In [1]: import numpy as np

In [2]: np.set_printoptions(precision=3, suppress=True, linewidth=140, floatmode="fixed")

In [3]: K = np.load("sample8.npy")

In [4]: K
Out[4]: 
array([[ 7, 15,  0, 21],
       [ 9, 26, 18, 16],
       [ 7, 15,  0, 21],
       [ 7, 19, 18,  7],
       [ 7, 17,  9, 14],
       [ 3,  1,  0,  3],
       [11, 33, 18, 25],
       [ 5,  8,  0, 12],
       [ 5, 10,  9,  5],
       [ 5, 10,  9,  5],
       [11, 33, 18, 25],
       [ 7, 19, 18,  7],
       [ 7, 17,  9, 14],
       [ 5,  8,  0, 12]])

In [5]: C2 = np.cov(K, rowvar=False)

In [6]: np.corrcoef(K.T)
Out[6]: 
array([[1.000, 0.991, 0.692, 0.805],
       [0.991, 1.000, 0.784, 0.717],
       [0.692, 0.784, 1.000, 0.129],
       [0.805, 0.717, 0.129, 1.000]])

In [7]: round(np.corrcoef(K[:, 0], K[:, 2])[0, 1], 3)
Out[7]: np.float64(0.692)

In [8]: np.median(K, axis=0)
Out[8]: array([ 7.000, 16.000,  9.000, 13.000])

In [9]: np.round(np.linalg.eigvalsh(C2)[::-1], 3) + 0
Out[9]: array([158.437,  51.288,   0.000,   0.000])

In [10]: K.std(axis=0)
Out[10]: array([2.199, 8.950, 7.606, 7.207])

In [11]: np.argsort(-K.std(axis=0).round(6), kind="stable")
Out[11]: array([1, 2, 3, 0])

In [12]: C2.shape
Out[12]: (4, 4)

In [13]: U, s, Vh = np.linalg.svd(K)

In [14]: vecs = Vh[:(s > 1e-8).sum()]

In [15]: rng = np.random.default_rng(2292)

In [16]: vec = K[9] + 5 * K[0] + rng.integers(2) * np.eye(4)[3]

In [17]: print(vec)
[ 40.000  85.000   9.000 111.000]

In [18]: print(vecs.T @ vecs)
[[ 0.891 -0.190  0.176  0.172]
 [-0.190  0.667  0.308  0.301]
 [ 0.176  0.308  0.714 -0.279]
 [ 0.172  0.301 -0.279  0.727]]

In [19]: vec = np.array([3, -1, 5, -2])

In [20]: print(K @ np.eye(4)[3])
[21.000 16.000 21.000  7.000 14.000  3.000 25.000 12.000  5.000  5.000 25.000  7.000 14.000 12.000]

In [21]: print(K * vec)
[[ 21 -15   0 -42]
 [ 27 -26  90 -32]
 [ 21 -15   0 -42]
 [ 21 -19  90 -14]
 [ 21 -17  45 -28]
 [  9  -1   0  -6]
 [ 33 -33  90 -50]
 [ 15  -8   0 -24]
 [ 15 -10  45 -10]
 [ 15 -10  45 -10]
 [ 33 -33  90 -50]
 [ 21 -19  90 -14]
 [ 21 -17  45 -28]
 [ 15  -8   0 -24]]

In [22]: print((K * vec).sum(axis=1))
[-36  59 -36  78  21   2  40 -17  40  40  40  78  21 -17]

In [23]: K @ vec
Out[23]: array([-36,  59, -36,  78,  21,   2,  40, -17,  40,  40,  40,  78,  21, -17])

In [24]: F = np.loadtxt("x.csv", delimiter=",")

In [25]: F
Out[25]: 
array([[ 5.000,  6.000,  7.000],
       [ 8.000,  9.000, 10.000],
       [11.000, 12.000, 13.000],
       [14.000, 15.000, 16.000]])

In [26]: print(np.unique(F.round(6), axis=0).shape)
(4, 3)

In [27]: np.abs(np.diag(np.linalg.qr(F)[1])) > 1e-9
Out[27]: array([ True,  True, False])

In [28]: try:
    ...:     np.linalg.inv(F)
    ...: except np.linalg.LinAlgError as e:
    ...:     print("failed:", e)
    ...: 
failed: Last 2 dimensions of the array must be square

In [29]: np.allclose(F[:-1].T @ np.linalg.lstsq(F[:-1].T, F[-1])[0], F[-1])
Out[29]: True

In [30]: vec = np.array([2, 2, -1])

In [31]: h1 = np.maximum(F @ vec, 0)

In [32]: F * (h1 > 1e-9)[:, None]
Out[32]: 
array([[ 5.000,  6.000,  7.000],
       [ 8.000,  9.000, 10.000],
       [11.000, 12.000, 13.000],
       [14.000, 15.000, 16.000]])

In [33]: np.maximum(F @ vec, 0) - np.maximum(-F @ vec, 0)
Out[33]: array([15.000, 24.000, 33.000, 42.000])

In [34]: F.T @ h1
Out[34]: array([1218.000, 1332.000, 1446.000])

In [35]: m1 = np.loadtxt("test1.csv", delimiter=",")

In [36]: m1
Out[36]: 
array([[-1.000,  0.000, -2.000, -2.000,  0.000],
       [ 0.000, -1.000,  0.000,  0.000, -2.000],
       [-2.000,  0.000, -1.000, -2.000,  0.000],
       [-2.000,  0.000, -2.000, -1.000,  0.000],
       [ 0.000, -2.000,  0.000,  0.000, -1.000]])

In [37]: # symmetric

In [38]: t3 = np.stack([F, 3 * F, F[::-1]])

In [39]: np.linalg.matrix_rank(t3.reshape(3, -1))
Out[39]: np.int64(2)

In [40]: (t3 @ F.T).shape
Out[40]: (3, 4, 4)

In [41]: t3.sum(axis=0)
Out[41]: 
array([[34.000, 39.000, 44.000],
       [43.000, 48.000, 53.000],
       [52.000, 57.000, 62.000],
       [61.000, 66.000, 71.000]])

In [42]: print(np.linalg.matrix_rank(t3))
[2 2 2]

In [43]: A2 = m1[0, 0] * m1[1:] - np.outer(m1[1:, 0], m1[0])

In [44]: print(A2)
[[ 0.000  1.000  0.000  0.000  2.000]
 [ 0.000  0.000 -3.000 -2.000  0.000]
 [ 0.000  0.000 -2.000 -3.000  0.000]
 [ 0.000  2.000  0.000  0.000  1.000]]

In [45]: m1[:, 0] / m1[0, 0]
Out[45]: array([ 1.000, -0.000,  2.000,  2.000, -0.000])

In [46]: P = np.triu(np.array([[0, 0, 2, 1, 1],
    ...:     [2, 2, 0, -1, 0],
    ...:     [-2, 2, -1, 1, 0],
    ...:     [1, 0, 0, -1, 1],
    ...:     [1, 0, 2, -2, 2]]), 1) + np.eye(5)

In [47]: A2 = P @ m1 @ np.linalg.inv(P)

In [48]: round(float(np.linalg.det(A2)), 3)
Out[48]: 15.0

In [49]: np.poly(A2)
Out[49]: array([  1.000,   5.000,  -6.000, -22.000,  37.000, -15.000])

In [50]: np.linalg.matrix_rank(A2)
Out[50]: np.int64(5)

In [51]: A2
Out[51]: 
array([[ -7.000,  -2.000,   8.000, -10.000,  16.000],
       [  2.000,  -1.000,  -2.000,   0.000,  -4.000],
       [ -4.000,   0.000,   5.000,  -4.000,   8.000],
       [ -2.000,  -2.000,   2.000,  -3.000,   4.000],
       [  0.000,  -2.000,   0.000,  -2.000,   1.000]])

In [52]: P @ m1 - m1 @ P
Out[52]: 
array([[-6.000, -2.000, -2.000, -2.000,  2.000],
       [ 2.000,  0.000,  2.000,  0.000,  0.000],
       [-2.000,  0.000,  2.000,  2.000,  4.000],
       [ 0.000, -2.000,  4.000,  4.000,  2.000],
       [ 0.000,  0.000,  0.000, -2.000,  0.000]])

In [53]: vec = np.array([-4, -2, -3, -2, 0])

In [54]: h1 = np.maximum(A2 @ vec, 0)

In [55]: np.flatnonzero(h1 > 1e-9)
Out[55]: array([0, 2, 3, 4])

In [56]: print(np.maximum(A2 @ vec, 0) - np.maximum(-A2 @ vec, 0))
[28.000  0.000  9.000 12.000  8.000]

In [57]: print(np.tanh(A2 @ vec))
[1.000 0.000 1.000 1.000 1.000]
